$ ipython --no-banner

In [1]: import numpy as np

In [2]: np.set_printoptions(precision=3, suppress=True, linewidth=120)

In [3]: mat = np.loadtxt("m.csv", delimiter=",")

In [4]: print(mat)
[[ 0.002  0.035 -0.005 -0.021 -0.025]
 [ 0.035  0.521 -0.069 -0.313 -0.382]
 [-0.005 -0.069  0.009  0.042  0.051]
 [-0.021 -0.313  0.042  0.188  0.229]
 [-0.025 -0.382  0.051  0.229  0.28 ]]

In [5]: # looks like rank 1

In [6]: Uu, sig, vt = np.linalg.svd(mat)

In [7]: V = vt[:(sig > 1e-8).sum()]

In [8]: rng = np.random.default_rng(3955)

In [9]: x0 = mat[1] + -2 * mat[2] + rng.integers(2) * np.eye(5)[0]

In [10]: x0
Out[10]: array([ 0.044,  0.66 , -0.088, -0.396, -0.484])

In [11]: V.T @ V
Out[11]: 
array([[ 0.002,  0.035, -0.005, -0.021, -0.025],
       [ 0.035,  0.521, -0.069, -0.313, -0.382],
       [-0.005, -0.069,  0.009,  0.042,  0.051],
       [-0.021, -0.313,  0.042,  0.188,  0.229],
       [-0.025, -0.382,  0.051,  0.229,  0.28 ]])

In [12]: np.round(np.linalg.norm(x0 - V.T @ V @ x0), 3)
Out[12]: np.float64(0.0)

In [13]: M = np.loadtxt("w.csv", delimiter=",")

In [14]: M
Out[14]: 
array([[ 2.,  3.,  4.],
       [ 5.,  6.,  7.],
       [ 8.,  9., 10.],
       [11., 12., 13.]])

In [15]: # null space of dimension 1

In [16]: M @ np.linalg.pinv(M) @ M
Out[16]: 
array([[ 2.,  3.,  4.],
       [ 5.,  6.,  7.],
       [ 8.,  9., 10.],
       [11., 12., 13.]])

In [17]: print(np.unique(M.round(6), axis=0).shape)
(4, 3)

In [18]: Uu, sig, vt = np.linalg.svd(M)

In [19]: V = vt[:(sig > 1e-8).sum()]

In [20]: x0 = M[1] + -1 * M[0] + rng.integers(2) * np.eye(3)[0]

In [21]: print(x0)
[3. 3. 3.]

In [22]: np.allclose(V.T @ V @ x0, x0)
Out[22]: True

In [23]: np.diag(V.T @ V)
Out[23]: array([0.833, 0.333, 0.833])

In [24]: Y = np.array([[0, -2, 3], [0, -2, 2], [-2, 3, 0]])

In [25]: np.einsum("ij->j", M)
Out[25]: array([26., 30., 34.])

In [26]: np.einsum("ik,kj->ji", M, Y)
Out[26]: 
array([[ -8., -14., -20., -26.],
       [  2.,  -1.,  -4.,  -7.],
       [ 12.,  27.,  42.,  57.]])

In [27]: np.einsum("ij,ij->i", M, M)
Out[27]: array([ 29., 110., 245., 434.])

In [28]: M @ Y
Out[28]: 
array([[ -8.,   2.,  12.],
       [-14.,  -1.,  27.],
       [-20.,  -4.,  42.],
       [-26.,  -7.,  57.]])

In [29]: print(np.linalg.matrix_rank(np.vstack([M, Y.T])))
3

In [30]: np.einsum("ik,kj->ij", M, Y)
Out[30]: 
array([[ -8.,   2.,  12.],
       [-14.,  -1.,  27.],
       [-20.,  -4.,  42.],
       [-26.,  -7.,  57.]])

In [31]: T = np.stack([M, 3 * M, M[::-1]])

In [32]: np.linalg.matrix_rank(T)
Out[32]: array([2, 2, 2])

In [33]: print(np.einsum("bij,cij->bc", T, T))
[[ 818. 2454.  548.]
 [2454. 7362. 1644.]
 [ 548. 1644.  818.]]

In [34]: np.linalg.norm(T, axis=(1, 2))
Out[34]: array([28.601, 85.802, 28.601])

In [35]: Y = M / np.linalg.norm(M, axis=1, keepdims=True)

In [36]: G = Y @ Y.T

In [37]: G[3]
Out[37]: array([0.981, 0.998, 1.   , 1.   ])

In [38]: (G - 2 * np.eye(4)).round(6).argmax(axis=1)
Out[38]: array([1, 2, 3, 2])

In [39]: print((np.abs(G) > 0.9).astype(int))
[[1 1 1 1]
 [1 1 1 1]
 [1 1 1 1]
 [1 1 1 1]]

In [40]: G
Out[40]: 
array([[1.   , 0.991, 0.985, 0.981],
       [0.991, 1.   , 0.999, 0.998],
       [0.985, 0.999, 1.   , 1.   ],
       [0.981, 0.998, 1.   , 1.   ]])

In [41]: feats = np.array([[0, 1, 1, -2], [-2, 0, 2, -2], [-2, -2, 2, 1], [0, 2, 0, -2]])

In [42]: feats[:, 2] = 3 * feats[:, 3]

In [43]: feats
Out[43]: 
array([[ 0,  1, -6, -2],
       [-2,  0, -6, -2],
       [-2, -2,  3,  1],
       [ 0,  2, -6, -2]])

In [44]: # rows and columns are dependent

In [45]: round(np.linalg.norm(feats, 2) / np.linalg.norm(feats), 3)
Out[45]: np.float64(0.959)

In [46]: np.linalg.cond(feats) > 100
Out[46]: np.True_

In [47]: r = np.linalg.matrix_rank(feats)

In [48]: print(r)
3

In [49]: null = np.linalg.svd(feats)[2][r:].T

In [50]: [int(np.linalg.matrix_rank(feats[:, :j + 1])) for j in range(4)]
Out[50]: [1, 2, 3, 3]

In [51]: np.round(null @ null.T, 3) + 0
Out[51]: 
array([[ 0. ,  0. ,  0. ,  0. ],
       [ 0. ,  0. ,  0. ,  0. ],
       [ 0. ,  0. ,  0.1, -0.3],
       [ 0. ,  0. , -0.3,  0.9]])

In [52]: np.round(feats @ null, 3) + 0
Out[52]: 
array([[0.],
       [0.],
       [0.],
       [0.]])
